$ python -q
>>> import numpy as np
>>> import numpy.linalg as la
>>> np.set_printoptions(suppress=True, linewidth=120)
>>> E = np.loadtxt("run14.csv", delimiter=",")
>>> print(E.round(3))
[[-0.025  0.07   0.508 -0.576  0.467  0.223  0.045  0.088 -0.071  0.135  0.32  -0.035]
 [ 0.428 -0.152 -0.13  -0.086  0.101  0.325  0.154 -0.436 -0.562 -0.022 -0.292 -0.196]
 [-0.201  0.056 -0.113  0.442  0.462  0.011  0.406  0.444 -0.378 -0.157  0.067 -0.011]
 [ 0.201  0.153 -0.24  -0.023 -0.323  0.093  0.251 -0.133 -0.119 -0.157  0.787  0.157]
 [ 0.101  0.017  0.21   0.02  -0.282 -0.002  0.65   0.082  0.078  0.579 -0.194  0.24 ]
 [ 0.05   0.456 -0.232 -0.33  -0.093 -0.554 -0.051  0.18  -0.341  0.224 -0.049 -0.328]
 [-0.327  0.348 -0.067 -0.386 -0.22   0.249  0.293  0.035  0.046 -0.531 -0.348  0.127]
 [-0.226  0.425 -0.236  0.129  0.432 -0.04   0.134 -0.606  0.278  0.208  0.02   0.035]
 [-0.075  0.211 -0.132  0.139 -0.174  0.592 -0.065  0.22   0.188  0.258  0.061 -0.612]
 [ 0.025  0.527  0.325  0.3   -0.135  0.215 -0.407 -0.009 -0.356  0.108 -0.065  0.393]
 [ 0.629  0.33   0.319  0.192  0.109 -0.153  0.155  0.057  0.343 -0.353 -0.074 -0.215]
 [ 0.403  0.068 -0.521 -0.21   0.266  0.214 -0.154  0.356  0.201  0.137 -0.115  0.422]]
>>> def softmax(z):
...     e = np.exp(z - z.max(axis=-1, keepdims=True))
...     return e / e.sum(axis=-1, keepdims=True)
... 
>>> print(np.round(softmax(E[10] + -1), 3))
[0.135 0.1   0.099 0.087 0.08  0.062 0.084 0.076 0.101 0.051 0.067 0.058]
>>> np.round(softmax(10 * E[10]), 3) + 0
array([0.844, 0.042, 0.038, 0.011, 0.005, 0.   , 0.007, 0.003, 0.049, 0.   , 0.001, 0.   ])
>>> np.round(softmax(E).sum(axis=1), 3)
array([1., 1., 1., 1., 1., 1., 1., 1., 1., 1., 1., 1.])
>>> scores = E @ E.T / np.sqrt(12)
>>> np.round(softmax(scores)[10] @ E, 3)
array([ 0.097,  0.212, -0.016, -0.026,  0.052,  0.091,  0.119,  0.024, -0.047,  0.025,  0.008, -0.008])
